% ipython --no-banner

In [1]: import numpy as np

In [2]: import numpy.linalg as la

In [3]: np.set_printoptions(precision=2, suppress=True, linewidth=200, floatmode="fixed")

In [4]: def rnd(a):
   ...:     return np.round(a, 2) + 0
   ...: 

In [5]: feats = np.load("arr.npy")

In [6]: feats
Out[6]: 
array([[ 4.00, -4.00,  2.00,  2.00],
       [ 2.00, -2.00,  2.00,  2.00],
       [ 0.00,  0.00,  2.00,  0.00],
       [ 0.00,  0.00,  0.00,  2.00]])

In [7]: np.abs(np.diag(la.qr(feats)[1])) > 1e-9
Out[7]: array([ True, False,  True,  True])

In [8]: np.unique(feats.round(6), axis=0).shape
Out[8]: (4, 4)

In [9]: rnd(np.trace(la.pinv(feats) @ feats))
Out[9]: np.float64(3.0)

In [10]: np.allclose(feats[:-1].T @ la.lstsq(feats[:-1].T, feats[-1])[0], feats[-1])
Out[10]: True

In [11]: A2 = np.array([[3, 2, 2, 2, 0, 3, 1],
    ...:     [3, 1, 1, 3, 2, 1, 2],
    ...:     [0, 1, 3, 0, 1, 0, 0],
    ...:     [0, 3, 3, 0, 0, 2, 0],
    ...:     [3, 1, 3, 1, 3, 0, 2],
    ...:     [2, 0, 3, 1, 3, 0, 2],
    ...:     [1, 2, 3, 3, 3, 2, 3]])

In [12]: arr = np.triu(A2)

In [13]: arr
Out[13]: 
array([[3, 2, 2, 2, 0, 3, 1],
       [0, 1, 1, 3, 2, 1, 2],
       [0, 0, 3, 0, 1, 0, 0],
       [0, 0, 0, 0, 0, 2, 0],
       [0, 0, 0, 0, 3, 0, 2],
       [0, 0, 0, 0, 0, 0, 2],
       [0, 0, 0, 0, 0, 0, 3]])

In [14]: rnd(la.norm(arr, 2) / la.norm(arr))
Out[14]: np.float64(0.73)

In [15]: la.cond(arr) > 100
Out[15]: np.True_

In [16]: F = np.load("x.npy")

In [17]: F
Out[17]: 
array([[ 9.00, -8.00,  0.00,  0.00,  0.00,  0.00],
       [ 9.00,  1.00,  0.00,  0.00,  0.00,  0.00],
       [ 0.00,  0.00, -2.00,  0.00,  4.00,  0.00],
       [ 0.00,  0.00,  2.00, -8.00,  1.00, -8.00],
       [ 0.00,  0.00,  4.00,  1.00,  2.00,  2.00],
       [ 0.00,  0.00,  0.00,  1.00,  9.00,  1.00]])

In [18]: ang = np.radians(45)

In [19]: Rm = np.eye(6)

In [20]: Rm[3, 3] = Rm[5, 5] = np.cos(ang)

In [21]: Rm[3, 5], Rm[5, 3] = -np.sin(ang), np.sin(ang)

In [22]: rnd(Rm)
Out[22]: 
array([[ 1.00,  0.00,  0.00,  0.00,  0.00,  0.00],
       [ 0.00,  1.00,  0.00,  0.00,  0.00,  0.00],
       [ 0.00,  0.00,  1.00,  0.00,  0.00,  0.00],
       [ 0.00,  0.00,  0.00,  0.71,  0.00, -0.71],
       [ 0.00,  0.00,  0.00,  0.00,  1.00,  0.00],
       [ 0.00,  0.00,  0.00,  0.71,  0.00,  0.71]])

In [23]: A2 = F @ Rm.T

In [24]: np.allclose(la.norm(F, axis=1), la.norm(A2, axis=1))
Out[24]: True

In [25]: rnd(la.det(Rm)), rnd(np.trace(Rm))
Out[25]: (np.float64(1.0), np.float64(5.41))
